% ipython --no-banner

In [1]: import numpy as np

In [2]: np.set_printoptions(precision=1, suppress=True, linewidth=160, floatmode="fixed")

In [3]: E = np.load("m.npy")

In [4]: print(E)
[[5 0 3 1 3]
 [8 6 6 0 0]
 [7 7 9 5 0]
 [8 7 8 1 9]
 [4 0 9 4 5]]

In [5]: rng = np.random.default_rng(929322)

In [6]: labels = rng.permutation(5)

In [7]: other = E[:, labels] * rng.choice([-1, 1], 5)

In [8]: print(other)
[[-5 -1 -3 -3  0]
 [-8  0 -6  0 -6]
 [-7 -5 -9  0 -7]
 [-8 -1 -8 -9 -7]
 [-4 -4 -9 -5  0]]

In [9]: Uu, _, vt = np.linalg.svd(E.T @ other)

In [10]: print(np.round(np.linalg.lstsq(E, other)[0], 1) + 0)
[[-1.0  0.0  0.0  0.0  0.0]
 [ 0.0  0.0  0.0  0.0 -1.0]
 [ 0.0  0.0 -1.0  0.0  0.0]
 [ 0.0 -1.0  0.0  0.0  0.0]
 [ 0.0  0.0  0.0 -1.0  0.0]]

In [11]: print(labels)
[0 3 2 4 1]

In [12]: mat = np.load("data.npy")

In [13]: print(mat)
[[ 0.1  0.8 -0.3 -0.2]
 [ 0.9 -1.2 -1.8 -0.8]
 [ 0.7 -0.8 -0.3 -0.6]
 [ 0.6  0.2  0.0 -0.7]
 [ 0.2 -0.5 -0.3 -0.4]
 [-0.1  0.0 -0.1  0.1]
 [-0.7 -0.7  0.4  0.8]
 [ 1.7 -0.9  0.0 -1.5]
 [-0.6  0.0  0.5  0.7]
 [-1.3  0.3 -0.4  1.4]
 [-0.4  0.1 -0.9  0.3]
 [-2.3  0.3 -0.3  2.2]
 [-1.4 -0.5 -0.6  1.2]
 [ 0.4  0.5 -1.2 -0.4]
 [ 0.6 -0.3  2.2 -0.5]
 [-0.2  0.9  1.2  0.1]
 [-2.2 -0.7 -0.9  2.0]
 [ 1.3 -0.5 -0.6 -1.5]
 [-0.6  1.0 -0.4  0.7]
 [ 1.3  0.4 -0.7 -1.3]
 [ 0.1  0.3  0.5 -0.2]
 [ 0.0  0.8  0.7  0.1]
 [ 0.1  0.0  0.6 -0.2]
 [-1.3 -1.3 -0.8  1.3]
 [-0.5  0.1  0.5  0.5]
 [ 0.6 -0.1  0.5 -0.4]]

In [14]: x = np.array([-3, 0, 1, 1])

In [15]: target = mat @ x

In [16]: try:
    ...:     np.linalg.solve(mat, target)
    ...: except np.linalg.LinAlgError as e:
    ...:     print(repr(e))
    ...: 
LinAlgError('Last 2 dimensions of the array must be square')

In [17]: print(np.round(np.linalg.lstsq(mat, target)[0], 1) + 0)
[-3.0  0.0  1.0  1.0]

In [18]: print(np.round(np.linalg.solve(mat.T @ mat, mat.T @ target), 1) + 0)
[-3.0  0.0  1.0  1.0]

In [19]: target = target + 0.3 * rng.normal(size=26)

In [20]: print(target.round(1) + 0)
[-0.6 -5.5 -2.8 -2.3 -1.6  0.4  3.1 -6.9  2.8  4.9  1.2  9.3  4.8 -3.2 -0.4  1.9  8.0 -5.5  2.1 -6.0  0.0  1.1  0.2  4.3  2.6 -2.0]

In [21]: beta, *_ = np.linalg.lstsq(mat, target)

In [22]: print(np.round(np.linalg.norm(target - mat @ beta), 1))
1.2

In [23]: print(np.round(mat.T @ (target - mat @ beta), 1) + 0)
[0.0 0.0 0.0 0.0]
